>>> import numpy as np
>>> from numpy import linalg as LA
>>> np.set_printoptions(precision=2, suppress=True, linewidth=200, floatmode="fixed")
>>> rd = lambda a: np.round(a, 2) + 0
>>> F = np.load("m.npy")
>>> F
array([[ 2,  0,  2],
       [ 3,  0,  1],
       [ 0, -2,  3],
       [ 2, -5,  2],
       [-1, -2,  5],
       [-1,  1,  5],
       [-3,  2,  6],
       [ 0, -1,  9],
       [-1, -1, 11],
       [-2, -1,  9],
       [-1, -2, 10]])
>>> # column 2 dominates
>>> Ac = F - F.mean(axis=0)
>>> U, s, Vt = LA.svd(Ac, full_matrices=False)
>>> LA.matrix_rank(Ac)
np.int64(3)
>>> rd((s ** 2).sum() ** 2 / (s ** 4).sum())
np.float64(1.67)
>>> rd(np.abs(Vt[-1]))
array([0.86, 0.39, 0.32])
>>> rd(Vt[0] * np.sign(Vt[0, np.abs(Vt[0]).argmax()]))
array([-0.38,  0.08,  0.92])
>>> x = np.array([-3, -3, -2])
>>> (F * x).sum(axis=1)
array([-10, -11,   0,   5,  -1, -10,  -9, -15, -16,  -9, -11])
>>> np.sign((F @ x).round(6))
array([-1, -1,  0,  1, -1, -1, -1, -1, -1, -1, -1])
>>> np.einsum("ij,j->i", F, x)
array([-10, -11,   0,   5,  -1, -10,  -9, -15, -16,  -9, -11])
>>> LA.norm(F @ x) <= LA.norm(F, 2) * LA.norm(x) + 1e-9
np.True_
>>> F @ x
array([-10, -11,   0,   5,  -1, -10,  -9, -15, -16,  -9, -11])
>>> F @ np.ones(3)
array([ 4.00,  4.00,  1.00, -1.00,  2.00,  5.00,  5.00,  8.00,  9.00,  6.00,  7.00])
>>> O, Rm = LA.qr(F)
>>> rd(np.trace(O @ O.T))
np.float64(3.0)
>>> rd(Rm)
array([[ -5.83,   1.71,   9.60],
       [  0.00,  -6.49,  11.48],
       [  0.00,   0.00, -16.21]])
>>> np.allclose(Rm.T @ Rm, F.T @ F)
True
>>> O.shape, Rm.shape
((11, 3), (3, 3))
>>> rd(O @ Rm)
array([[ 2.00,  0.00,  2.00],
       [ 3.00,  0.00,  1.00],
       [ 0.00, -2.00,  3.00],
       [ 2.00, -5.00,  2.00],
       [-1.00, -2.00,  5.00],
       [-1.00,  1.00,  5.00],
       [-3.00,  2.00,  6.00],
       [ 0.00, -1.00,  9.00],
       [-1.00, -1.00, 11.00],
       [-2.00, -1.00,  9.00],
       [-1.00, -2.00, 10.00]])
>>> P = F @ LA.solve(F.T @ F, F.T)
>>> rd(np.trace(P))
np.float64(3.0)
>>> LA.matrix_rank(np.eye(11) - P)
np.int64(8)
>>> rd(LA.eigvalsh(P))
array([0.00, 0.00, 0.00, 0.00, 0.00, 0.00, 0.00, 0.00, 1.00, 1.00, 1.00])
>>> rd(np.diag(P))
array([0.28, 0.50, 0.10, 0.60, 0.16, 0.12, 0.33, 0.22, 0.26, 0.21, 0.22])
>>> B = np.array([[1, 1], [1, -1]])
>>> rng = np.random.default_rng(955)
>>> W0 = np.kron(B, np.kron(B, B))[rng.permutation(8)][:3]
>>> W0
array([[ 1, -1, -1,  1,  1, -1, -1,  1],
       [ 1,  1,  1,  1, -1, -1, -1, -1],
       [ 1, -1,  1, -1,  1, -1,  1, -1]])
>>> W0.sum(axis=0)
array([ 3, -1,  1,  1,  1, -3, -1, -1])
